>>> import numpy as np
>>> from numpy import linalg as LA
>>> np.set_printoptions(precision=1, suppress=True, linewidth=140)
>>> X = np.load("case10.npy")
>>> X
array([[ 1, -1, -1, -2,  2],
       [ 3,  1, -1, -4,  0],
       [ 1,  1, -2, -4,  0],
       [ 3,  1, -2, -3, -2],
       [ 5,  3,  0, -4, -4],
       [ 6,  1, -2, -3, -5],
       [ 7,  1,  0, -1, -4],
       [ 7,  1, -2,  1, -3],
       [ 6,  0, -2,  0, -2],
       [ 6,  0, -2,  0, -2],
       [ 6,  2,  0,  1, -1],
       [ 4,  0, -2,  2, -3],
       [ 5, -2, -2,  2, -2],
       [ 4, -1, -1,  3, -2],
       [ 6,  1, -3,  5, -4],
       [ 7,  2, -4,  3, -2],
       [ 9,  1, -6,  5, -3],
       [ 8, -1, -5,  5, -2]])
>>> dist = LA.norm(X[:, None] - X[None], axis=-1)
>>> dist[16].round(6).argsort(kind="stable")[:4]
array([16, 17, 15, 14])
>>> dist.shape
(18, 18)
>>> dist.mean(axis=1).argmax()
np.int64(16)
>>> Ac = X - X.mean(axis=0)
>>> Uu, sigma, Vt = LA.svd(Ac, full_matrices=False)
>>> Vt[0] * np.sign(Vt[0, np.abs(Vt[0]).argmax()])
array([ 0.5, -0.1, -0.3,  0.8, -0.2])
>>> sigma
array([15.7,  8.7,  5. ,  4. ,  3.6])
>>> np.abs(Vt[-1])
array([0.6, 0.6, 0.1, 0.3, 0.3])
>>> round(float((sigma ** 2).sum() ** 2 / (sigma ** 4).sum()), 1)
2.1
>>> (np.sign(Uu[:, 0]) == np.sign(Uu[0, 0])).astype(int)
array([1, 1, 1, 1, 1, 1, 1, 0, 0, 0, 1, 0, 0, 0, 0, 0, 0, 0])
>>> np.abs(Uu[:, 0]).argmax()
np.int64(16)
>>> np.searchsorted(np.cumsum(sigma ** 2) / (sigma ** 2).sum(), 0.9) + 1
np.int64(3)
>>> Z = X[[11, 2]].astype(float)
>>> for _ in range(6):
...     z = LA.norm(X[:, None] - Z, axis=-1).argmin(axis=1)
...     Z = np.array([X[z == j].mean(axis=0) for j in range(2)])
... 
>>> z
array([1, 1, 1, 1, 1, 0, 0, 0, 0, 0, 0, 0, 0, 0, 0, 0, 0, 0])
>>> Z
array([[ 6.2,  0.4, -2.4,  1.8, -2.7],
       [ 2.6,  1. , -1.2, -3.4, -0.8]])
>>> np.abs(Z[1] - Z[0]).argmax()
np.int64(3)
>>> F = np.loadtxt("layer6.csv", delimiter=",")
>>> F
array([[0., 0., 2., 0., 0.],
       [0., 0., 0., 3., 1.],
       [0., 0., 0., 2., 1.],
       [0., 0., 0., 0., 2.],
       [0., 0., 0., 0., 0.]])
>>> # rows and columns are dependent
>>> np.abs(np.diag(LA.qr(F)[1])) > 1e-9
array([False, False, False, False, False])
>>> np.allclose(F[:-1].T @ LA.lstsq(F[:-1].T, F[-1])[0], F[-1])
True
>>> other = np.array([[6, 5], [6, 9], [3, 0], [7, 7], [-9, 7]])
>>> other.T @ F.T
array([[  6.,  12.,   5., -18.,   0.],
       [  0.,  28.,  21.,  14.,   0.]])
>>> Uu, sigma, Vt = LA.svd(F)
>>> evecs = Vt[:(sigma > 1e-8).sum()]
>>> rng = np.random.default_rng(687)
>>> x = F[2] + -2 * F[4] + rng.integers(2) * np.eye(5)[1]
>>> x
array([0., 1., 0., 2., 1.])
>>> round(LA.norm(x - evecs.T @ evecs @ x), 1)
np.float64(1.0)
>>> np.round(np.diag(evecs.T @ evecs), 1) + 0
array([0., 0., 1., 1., 1.])
>>> np.allclose(evecs.T @ evecs @ x, x)
False
>>> z = rng.permutation(5)
>>> z
array([0, 3, 1, 4, 2])
>>> other = F[z][:, z]
>>> np.diag(other)
array([0., 0., 0., 0., 0.])
>>> np.round(LA.det(other), 1), np.round(LA.det(F[z]), 1)
(np.float64(0.0), np.float64(0.0))
>>> LA.cond(F) > 100
np.True_
>>> np.argsort(-LA.norm(F, axis=0).round(6), kind="stable")[:3]
array([3, 4, 2])
>>> [round(float(x), 1) for x in LA.svd(F, compute_uv=False)[:3]]
[4.0, 2.0, 1.8]
>>> other = np.array([[-2, -3, -1, 0, 2],
...     [-3, -1, 1, -2, -3],
...     [3, 3, -3, 2, 3],
...     [-2, 3, 3, 2, 1],
...     [2, 3, -1, -1, 3]])
>>> other[-1] = other[0]
>>> K = other + 0.3 * np.eye(5)
>>> K
array([[-1.7, -3. , -1. ,  0. ,  2. ],
       [-3. , -0.7,  1. , -2. , -3. ],
       [ 3. ,  3. , -2.7,  2. ,  3. ],
       [-2. ,  3. ,  3. ,  2.3,  1. ],
       [-2. , -3. , -1. ,  0. ,  2.3]])
>>> z = rng.permutation(5)
>>> z
array([4, 1, 3, 0, 2])
>>> other = K[z][:, z]
>>> other
array([[ 2.3, -3. ,  0. , -2. , -1. ],
       [-3. , -0.7, -2. , -3. ,  1. ],
       [ 1. ,  3. ,  2.3, -2. ,  3. ],
       [ 2. , -3. ,  0. , -1.7, -1. ],
       [ 3. ,  3. ,  2. ,  3. , -2.7]])
>>> np.allclose(other, K)
False
>>> np.round(LA.det(other), 1), round(float(LA.det(K[z])), 1)
(np.float64(32.7), -32.7)
>>> np.sort(np.abs(LA.eigvals(other)))
array([0.3, 2. , 3.3, 3.3, 4.9])
>>> round(float(np.trace(other)), 1)
-0.5
>>> x = np.array([0, 2, 3, -2, -2])
>>> target = other @ x
>>> coef, lr = np.zeros(5), 1 / LA.norm(other, 2) ** 2
>>> for i in range(6):
...     coef -= lr * other.T @ (other @ coef - target)
...     if i % 1 == 0: print(i, round(LA.norm(other @ coef - target), 1))
... 
0 7.1
1 5.3
2 4.4
3 3.9
4 3.6
5 3.4
>>> np.round(LA.cond(other), 1)
np.float64(89.2)
>>> coef
array([ 1.4,  1.6,  1.3, -0.5,  0.1])
>>> O, r_ = LA.qr(K)
>>> O.shape, r_.shape
((5, 5), (5, 5))
>>> r_
array([[ 5.4,  3. , -2.5,  1.4,  1.5],
       [ 0. , -5.2, -2.6, -1.9,  0.6],
       [ 0. ,  0. ,  2.5, -0.9, -2.8],
       [ 0. ,  0. ,  0. , -2.6, -4.2],
       [ 0. ,  0. ,  0. ,  0. ,  0.2]])
>>> np.round(O.T @ O, 1) + 0
array([[1., 0., 0., 0., 0.],
       [0., 1., 0., 0., 0.],
       [0., 0., 1., 0., 0.],
       [0., 0., 0., 1., 0.],
       [0., 0., 0., 0., 1.]])
>>> np.round(O @ r_, 1) + 0
array([[-1.7, -3. , -1. ,  0. ,  2. ],
       [-3. , -0.7,  1. , -2. , -3. ],
       [ 3. ,  3. , -2.7,  2. ,  3. ],
       [-2. ,  3. ,  3. ,  2.3,  1. ],
       [-2. , -3. , -1. ,  0. ,  2.3]])
>>> np.abs(np.diag(r_))
array([5.4, 5.2, 2.5, 2.6, 0.2])
>>> np.allclose(r_.T @ r_, K.T @ K)
True
>>> round(float(abs(r_[0, 0])), 1), round(LA.norm(K[:, 0]), 1)
(5.4, np.float64(5.4))
